>>> import numpy as np
>>> np.set_printoptions(precision=2, suppress=True, linewidth=160)
>>> rnd = lambda a: np.round(a, 2) + 0
>>> W0 = 5 * np.eye(12) + np.ones((12, 12))
>>> W0
array([[6., 1., 1., 1., 1., 1., 1., 1., 1., 1., 1., 1.],
       [1., 6., 1., 1., 1., 1., 1., 1., 1., 1., 1., 1.],
       [1., 1., 6., 1., 1., 1., 1., 1., 1., 1., 1., 1.],
       [1., 1., 1., 6., 1., 1., 1., 1., 1., 1., 1., 1.],
       [1., 1., 1., 1., 6., 1., 1., 1., 1., 1., 1., 1.],
       [1., 1., 1., 1., 1., 6., 1., 1., 1., 1., 1., 1.],
       [1., 1., 1., 1., 1., 1., 6., 1., 1., 1., 1., 1.],
       [1., 1., 1., 1., 1., 1., 1., 6., 1., 1., 1., 1.],
       [1., 1., 1., 1., 1., 1., 1., 1., 6., 1., 1., 1.],
       [1., 1., 1., 1., 1., 1., 1., 1., 1., 6., 1., 1.],
       [1., 1., 1., 1., 1., 1., 1., 1., 1., 1., 6., 1.],
       [1., 1., 1., 1., 1., 1., 1., 1., 1., 1., 1., 6.]])
>>> L = np.linalg.cholesky(W0)
>>> rnd(L @ L.T)
array([[6., 1., 1., 1., 1., 1., 1., 1., 1., 1., 1., 1.],
       [1., 6., 1., 1., 1., 1., 1., 1., 1., 1., 1., 1.],
       [1., 1., 6., 1., 1., 1., 1., 1., 1., 1., 1., 1.],
       [1., 1., 1., 6., 1., 1., 1., 1., 1., 1., 1., 1.],
       [1., 1., 1., 1., 6., 1., 1., 1., 1., 1., 1., 1.],
       [1., 1., 1., 1., 1., 6., 1., 1., 1., 1., 1., 1.],
       [1., 1., 1., 1., 1., 1., 6., 1., 1., 1., 1., 1.],
       [1., 1., 1., 1., 1., 1., 1., 6., 1., 1., 1., 1.],
       [1., 1., 1., 1., 1., 1., 1., 1., 6., 1., 1., 1.],
       [1., 1., 1., 1., 1., 1., 1., 1., 1., 6., 1., 1.],
       [1., 1., 1., 1., 1., 1., 1., 1., 1., 1., 6., 1.],
       [1., 1., 1., 1., 1., 1., 1., 1., 1., 1., 1., 6.]])
>>> A = np.load("x.npy")
>>> A
array([[ -2,  -4,  -5,   7,  -7,  -8,   1,   6],
       [  2,  -6,  -9,   8,  -7,  -4,  -1,  -2],
       [ -4,   2,  -5,   2,  -5,   4,   4, -10],
       [  0,  -4, -11,   3,   3,   2,   7, -11],
       [  4,  -1, -14,   1,   8,   8,   5, -17],
       [  7,  -8, -14,  -3,   4,  13,  12, -16],
       [ 12,   0,  -5,  -5,   1,   6,  20,  -8],
       [ 18,   1,   4, -11,  -6,  14,  27,   0],
       [  9,  -7,   5,  -8,   3,   9,  19,  -6],
       [ 16, -15,   4, -13,   4,  16,  20,  -1],
       [ 22,  -8,  -1, -12,  -1,  15,  28,   0],
       [ 13,  -2,  -7, -20,  -5,  10,  33,  -4],
       [  5,  -8, -16, -19,  -9,   9,  39,  -9],
       [  8,   0, -14, -22,  -7,   9,  41,  -5],
       [  5,  -4,  -8, -18, -13,  10,  34,  -5],
       [  3, -10,   1, -16,  -8,   4,  40,   2],
       [  9, -17,   4, -10,  -3,   3,  36,  10],
       [ 15, -14,   3,  -4,   1,  -3,  43,  10],
       [  9,  -7,  -1,   4,   7,   0,  35,  18],
       [ 15,  -1,  -2,   2,   2,  -2,  34,  12],
       [ 24,  -6,   1,  -3,   5,  -7,  42,  12],
       [ 32, -10,  -4,   2,   2,  -8,  37,  15],
       [ 27, -13,  -6,   2,  10,  -8,  41,   7],
       [ 25,  -4, -11,  -4,  16,  -9,  40,   9],
       [ 24,  -4, -18,  -7,  15,  -5,  46,  12],
       [ 16, -10, -12,   2,  18,  -2,  50,  21],
       [ 16, -13,  -8,   5,  18,   5,  52,  29],
       [ 23, -17,  -7,   6,  23,  -2,  47,  31],
       [ 17, -10,  -5,   2,  32,  -3,  44,  26],
       [ 26, -17,  -5,  -6,  39,   6,  50,  28],
       [ 25, -23,   2, -10,  32,   8,  58,  19],
       [ 18, -32,  -6,  -3,  29,   2,  61,  22],
       [ 23, -28,  -4,  -6,  31,   2,  54,  13],
       [ 27, -30,  -8,  -7,  28,  -7,  54,  14],
       [ 36, -26,  -3,  -1,  23,  -9,  47,  23],
       [ 45, -31,   3,  -6,  30,  -3,  40,  22]])
>>> rng = np.random.default_rng(17)
>>> z = rng.permutation(8)
>>> Y = A[:, z] * rng.choice([-1, 1], 8)
>>> Y
array([[  4,   2,  -1,   7,   5,   6,   8,   7],
       [  6,  -2,   1,   7,   9,  -2,   4,   8],
       [ -2,   4,  -4,   5,   5, -10,  -4,   2],
       [  4,   0,  -7,  -3,  11, -11,  -2,   3],
       [  1,  -4,  -5,  -8,  14, -17,  -8,   1],
       [  8,  -7, -12,  -4,  14, -16, -13,  -3],
       [  0, -12, -20,  -1,   5,  -8,  -6,  -5],
       [ -1, -18, -27,   6,  -4,   0, -14, -11],
       [  7,  -9, -19,  -3,  -5,  -6,  -9,  -8],
       [ 15, -16, -20,  -4,  -4,  -1, -16, -13],
       [  8, -22, -28,   1,   1,   0, -15, -12],
       [  2, -13, -33,   5,   7,  -4, -10, -20],
       [  8,  -5, -39,   9,  16,  -9,  -9, -19],
       [  0,  -8, -41,   7,  14,  -5,  -9, -22],
       [  4,  -5, -34,  13,   8,  -5, -10, -18],
       [ 10,  -3, -40,   8,  -1,   2,  -4, -16],
       [ 17,  -9, -36,   3,  -4,  10,  -3, -10],
       [ 14, -15, -43,  -1,  -3,  10,   3,  -4],
       [  7,  -9, -35,  -7,   1,  18,   0,   4],
       [  1, -15, -34,  -2,   2,  12,   2,   2],
       [  6, -24, -42,  -5,  -1,  12,   7,  -3],
       [ 10, -32, -37,  -2,   4,  15,   8,   2],
       [ 13, -27, -41, -10,   6,   7,   8,   2],
       [  4, -25, -40, -16,  11,   9,   9,  -4],
       [  4, -24, -46, -15,  18,  12,   5,  -7],
       [ 10, -16, -50, -18,  12,  21,   2,   2],
       [ 13, -16, -52, -18,   8,  29,  -5,   5],
       [ 17, -23, -47, -23,   7,  31,   2,   6],
       [ 10, -17, -44, -32,   5,  26,   3,   2],
       [ 17, -26, -50, -39,   5,  28,  -6,  -6],
       [ 23, -25, -58, -32,  -2,  19,  -8, -10],
       [ 32, -18, -61, -29,   6,  22,  -2,  -3],
       [ 28, -23, -54, -31,   4,  13,  -2,  -6],
       [ 30, -27, -54, -28,   8,  14,   7,  -7],
       [ 26, -36, -47, -23,   3,  23,   9,  -1],
       [ 31, -45, -40, -30,  -3,  22,   3,  -6]])
>>> left, _, vt = np.linalg.svd(A.T @ Y)
>>> rnd(np.linalg.lstsq(A, Y)[0])
array([[ 0., -1.,  0.,  0.,  0.,  0.,  0.,  0.],
       [-1.,  0.,  0.,  0.,  0.,  0.,  0.,  0.],
       [ 0.,  0.,  0.,  0., -1.,  0.,  0.,  0.],
       [ 0.,  0.,  0.,  0.,  0.,  0.,  0.,  1.],
       [ 0.,  0.,  0., -1.,  0.,  0.,  0.,  0.],
       [ 0.,  0.,  0.,  0.,  0.,  0., -1.,  0.],
       [ 0.,  0., -1.,  0.,  0.,  0.,  0.,  0.],
       [ 0.,  0.,  0.,  0.,  0.,  1.,  0.,  0.]])
